$ python -q
>>> import numpy as np
>>> np.set_printoptions(precision=1, suppress=True, linewidth=100, legacy="1.25")
>>> A = np.load("test8.npy")
>>> A
array([[-2,  1, -4,  3, -1,  3,  4,  1, -2, -1],
       [ 0,  0, -5,  1,  0,  4, -1, -2,  0,  2],
       [ 3, -2, -3,  1,  2,  3,  2,  0,  1,  2],
       [ 0, -1, -2,  2,  0,  1,  2, -1, -1,  1],
       [ 1,  2, -5, -4, -1,  4, -4, -3,  0,  3],
       [ 1,  1, -7, -2, -1,  5, -2, -4, -1,  4],
       [-3, -3, -7,  1, -2,  5,  3, -3, -2,  5],
       [-2, -2, -4,  0, -1,  2,  0, -3, -2,  3],
       [ 2,  1, -2,  1,  2,  2,  1,  2,  0, -2],
       [ 4,  1, -5,  4,  3,  5,  5,  1,  1,  3],
       [ 0, -1,  1,  1,  1,  1,  2, -1,  1,  2],
       [-5,  0, -5,  1, -1,  5,  1,  0,  0,  4],
       [ 0,  0,  0,  0,  0,  0,  0,  0,  0,  0],
       [ 0,  0,  0,  0,  0,  0,  0,  0,  0,  0],
       [-2,  4, -3, -1,  1,  3,  0,  1,  2,  1],
       [-1, -1, -5, -2, -1,  4, -2, -5, -2,  2],
       [-1,  0, -4,  0, -2,  2,  1,  1, -1,  0],
       [ 1,  1, -1, -2,  0,  2, -2, -2,  0, -1],
       [ 2,  2, -6, -1,  1,  4, -1,  1,  0,  2],
       [ 3,  1, -5,  1,  2,  5,  1, -1, -1, -2],
       [-2, -1,  2, -1,  3,  1,  0, -3,  3,  3],
       [ 1, -3, -1,  0,  0,  1,  1, -2,  1,  4],
       [-1,  0, -5,  2,  4,  4,  0,  0,  2,  2],
       [-4,  1, -3,  1,  1,  3,  2, -1,  0,  0],
       [-4,  3, -4, -2,  1,  5, -3, -1,  2,  0],
       [-1, -4, -6, -1, -2,  2, -1, -4, -2,  5],
       [ 3,  2, -3, -1,  2,  4, -1,  0,  0, -3],
       [ 0,  1, -4, -2, -1,  2, -2, -1,  0,  4],
       [ 1,  0, -7, -1,  1,  6, -1, -3, -2,  0],
       [ 0,  0,  0,  0,  0,  0,  0,  0,  0,  0],
       [ 0,  0, -4, -1,  1,  3, -1,  0, -1,  0],
       [-2, -1, -2, -2, -1,  1, -2, -2, -1,  2],
       [ 0, -2, -5, -5, -2,  3, -5, -5, -1,  3],
       [-1, -1, -3,  1, -1,  3,  3,  0,  0,  2],
       [-1, -3, -4, -3, -2,  1, -3, -3, -1,  4],
       [ 0,  0,  0,  0,  0,  0,  0,  0,  0,  0],
       [-2, -2, -4,  0, -1,  2,  0, -3, -2,  3],
       [ 2,  2, -2,  0,  0,  1,  0,  1,  1,  2],
       [-2, -1, -4, -3, -3,  2,  0, -2, -3,  0],
       [-2, -1, -2, -2, -1,  1, -2, -2, -1,  2],
       [ 0,  0,  0,  0,  0,  0,  0,  0,  0,  0],
       [ 0, -1, -2,  2,  0,  1,  2, -1, -1,  1],
       [ 4,  2, -3,  2,  3,  4,  3,  2,  2,  2]])
>>> rng = np.random.default_rng(767)
>>> lab = rng.permutation(10)
>>> Y = A[:, lab] * rng.choice([-1, 1], 10)
>>> Y
array([[-4, -3,  1,  1, -3, -1,  2,  4,  1,  2],
       [-5, -1, -2,  0, -4,  0,  0, -1, -2,  0],
       [-3, -1, -2, -2, -3,  2, -1,  2,  0, -3],
       [-2, -2, -1,  0, -1,  1,  1,  2, -1,  0],
       [-5,  4, -3,  1, -4, -2,  0, -4, -3, -1],
       [-7,  2, -4,  1, -5, -1,  1, -2, -4, -1],
       [-7, -1, -5,  2, -5,  3,  2,  3, -3,  3],
       [-4,  0, -3,  1, -2,  2,  2,  0, -3,  2],
       [-2, -1,  2, -2, -2, -1,  0,  1,  2, -2],
       [-5, -4, -3, -3, -5, -1, -1,  5,  1, -4],
       [ 1, -1, -2, -1, -1,  1, -1,  2, -1,  0],
       [-5, -1, -4,  1, -5,  0,  0,  1,  0,  5],
       [ 0,  0,  0,  0,  0,  0,  0,  0,  0,  0],
       [ 0,  0,  0,  0,  0,  0,  0,  0,  0,  0],
       [-3,  1, -1, -1, -3, -4, -2,  0,  1,  2],
       [-5,  2, -2,  1, -4,  1,  2, -2, -5,  1],
       [-4,  0,  0,  2, -2,  0,  1,  1,  1,  1],
       [-1,  2,  1,  0, -2, -1,  0, -2, -2, -1],
       [-6,  1, -2, -1, -4, -2,  0, -1,  1, -2],
       [-5, -1,  2, -2, -5, -1,  1,  1, -1, -3],
       [ 2,  1, -3, -3, -1,  1, -3,  0, -3,  2],
       [-1,  0, -4,  0, -1,  3, -1,  1, -2, -1],
       [-5, -2, -2, -4, -4,  0, -2,  0,  0,  1],
       [-3, -1,  0, -1, -3, -1,  0,  2, -1,  4],
       [-4,  2,  0, -1, -5, -3, -2, -3, -1,  4],
       [-6,  1, -5,  2, -2,  4,  2, -1, -4,  1],
       [-3,  1,  3, -2, -4, -2,  0, -1,  0, -3],
       [-4,  2, -4,  1, -2, -1,  0, -2, -1,  0],
       [-7,  1,  0, -1, -6,  0,  2, -1, -3, -1],
       [ 0,  0,  0,  0,  0,  0,  0,  0,  0,  0],
       [-4,  1,  0, -1, -3,  0,  1, -1,  0,  0],
       [-2,  2, -2,  1, -1,  1,  1, -2, -2,  2],
       [-5,  5, -3,  2, -3,  2,  1, -5, -5,  0],
       [-3, -1, -2,  1, -3,  1,  0,  3,  0,  1],
       [-4,  3, -4,  2, -1,  3,  1, -3, -3,  1],
       [ 0,  0,  0,  0,  0,  0,  0,  0,  0,  0],
       [-4,  0, -3,  1, -2,  2,  2,  0, -3,  2],
       [-2,  0, -2,  0, -1, -2, -1,  0,  1, -2],
       [-4,  3,  0,  3, -2,  1,  3,  0, -2,  2],
       [-2,  2, -2,  1, -1,  1,  1, -2, -2,  2],
       [ 0,  0,  0,  0,  0,  0,  0,  0,  0,  0],
       [-2, -2, -1,  0, -1,  1,  1,  2, -1,  0],
       [-3, -2, -2, -3, -4, -2, -2,  3,  2, -4]])
>>> U, _, Vt = np.linalg.svd(A.T @ Y)
>>> np.round(U @ Vt, 1) + 0
array([[ 0.,  0.,  0.,  0.,  0.,  0.,  0.,  0.,  0., -1.],
       [ 0.,  0.,  0.,  0.,  0., -1.,  0.,  0.,  0.,  0.],
       [ 1.,  0.,  0.,  0.,  0.,  0.,  0.,  0.,  0.,  0.],
       [ 0., -1.,  0.,  0.,  0.,  0.,  0.,  0.,  0.,  0.],
       [ 0.,  0.,  0., -1.,  0.,  0.,  0.,  0.,  0.,  0.],
       [ 0.,  0.,  0.,  0., -1.,  0.,  0.,  0.,  0.,  0.],
       [ 0.,  0.,  0.,  0.,  0.,  0.,  0.,  1.,  0.,  0.],
       [ 0.,  0.,  0.,  0.,  0.,  0.,  0.,  0.,  1.,  0.],
       [ 0.,  0.,  0.,  0.,  0.,  0., -1.,  0.,  0.,  0.],
       [ 0.,  0., -1.,  0.,  0.,  0.,  0.,  0.,  0.,  0.]])
>>> np.round(np.linalg.lstsq(A, Y)[0], 1) + 0
array([[ 0.,  0.,  0.,  0.,  0.,  0.,  0.,  0.,  0., -1.],
       [ 0.,  0.,  0.,  0.,  0., -1.,  0.,  0.,  0.,  0.],
       [ 1.,  0.,  0.,  0.,  0.,  0.,  0.,  0.,  0.,  0.],
       [ 0., -1.,  0.,  0.,  0.,  0.,  0.,  0.,  0.,  0.],
       [ 0.,  0.,  0., -1.,  0.,  0.,  0.,  0.,  0.,  0.],
       [ 0.,  0.,  0.,  0., -1.,  0.,  0.,  0.,  0.,  0.],
       [ 0.,  0.,  0.,  0.,  0.,  0.,  0.,  1.,  0.,  0.],
       [ 0.,  0.,  0.,  0.,  0.,  0.,  0.,  0.,  1.,  0.],
       [ 0.,  0.,  0.,  0.,  0.,  0., -1.,  0.,  0.,  0.],
       [ 0.,  0., -1.,  0.,  0.,  0.,  0.,  0.,  0.,  0.]])
